>>> import numpy as np
>>> from numpy import linalg as LA
>>> np.set_printoptions(precision=2, suppress=True, linewidth=140)
>>> M = np.loadtxt("test1.csv", delimiter=",")
>>> print(M)
[[  0.84  -4.76  -1.32  -2.28   1.28  -3.04  -6.16  -2.56   3.32]
 [  0.23  -6.38  -2.54  -2.08   1.08  -4.46  -6.77  -2.15   4.54]
 [  5.31   7.17   7.63  -3.77   2.77   7.4   -1.69  -5.54  -5.63]
 [  4.39   4.7    5.77  -3.46   2.46   5.24  -2.61  -4.92  -3.77]
 [  1.4   -3.28  -0.21  -2.47   1.47  -1.74  -5.6   -2.93   2.21]
 [ -2.22 -12.93  -7.45  -1.26   0.26 -10.19  -9.22  -0.52   9.45]
 [  0.69  -5.17  -1.62  -2.23   1.23  -3.39  -6.31  -2.46   3.62]
 [  0.54  -5.57  -1.93  -2.18   1.18  -3.75  -6.46  -2.36   3.93]
 [  6.93  11.47  10.85  -4.31   3.31  11.16  -0.07  -6.62  -8.85]
 [ -0.2   -7.53  -3.39  -1.93   0.93  -5.46  -7.2   -1.87   5.39]
 [  1.71  -2.44   0.42  -2.57   1.57  -1.01  -5.29  -3.14   1.58]
 [  4.73   5.63   6.47  -3.58   2.58   6.05  -2.27  -5.16  -4.47]
 [  2.43  -0.51   1.87  -2.81   1.81   0.68  -4.57  -3.62   0.13]
 [  2.38  -0.66   1.75  -2.79   1.79   0.55  -4.62  -3.58   0.25]
 [  5.78   8.42   8.56  -3.93   2.93   8.49  -1.22  -5.85  -6.56]
 [  5.6    7.95   8.21  -3.87   2.87   8.08  -1.4   -5.74  -6.21]
 [  4.05   3.81   5.11  -3.35   2.35   4.46  -2.95  -4.7   -3.11]
 [  4.15   4.06   5.3   -3.38   2.38   4.68  -2.85  -4.77  -3.3 ]
 [  4.86   5.95   6.71  -3.62   2.62   6.33  -2.14  -5.24  -4.71]
 [  5.72   8.25   8.44  -3.91   2.91   8.34  -1.28  -5.81  -6.44]
 [  3.74   2.98   4.48  -3.25   2.25   3.73  -3.26  -4.49  -2.48]
 [  7.73  13.63  12.47  -4.58   3.58  13.05   0.73  -7.16 -10.47]
 [  0.94  -4.49  -1.12  -2.31   1.31  -2.81  -6.06  -2.63   3.12]
 [  0.83  -4.78  -1.33  -2.28   1.28  -3.06  -6.17  -2.56   3.33]
 [  2.71   0.24   2.43  -2.9    1.9    1.33  -4.29  -3.81  -0.43]
 [  2.05  -1.54   1.09  -2.68   1.68  -0.23  -4.95  -3.36   0.91]]
>>> w1 = np.array([[0, 0, 3],
...     [5, 0, 4],
...     [0, 4, 5],
...     [4, 0, 0],
...     [2, 5, 3],
...     [5, 5, 5],
...     [4, 4, 3],
...     [2, 0, 3],
...     [4, 3, 2]])
>>> c = np.array([-3, -3, 2])
>>> act = np.maximum(M @ w1 + c, 0)
>>> print((act > 0).mean(axis=0))
[0.35 0.5  0.54]
>>> print(LA.matrix_rank(act))
3
>>> C = np.array([[2, 2], [1, 1], [-2, -3]])
>>> print(w1 @ C)
[[ -6  -9]
 [  2  -2]
 [ -6 -11]
 [  8   8]
 [  3   0]
 [  5   0]
 [  6   3]
 [ -2  -5]
 [  7   5]]
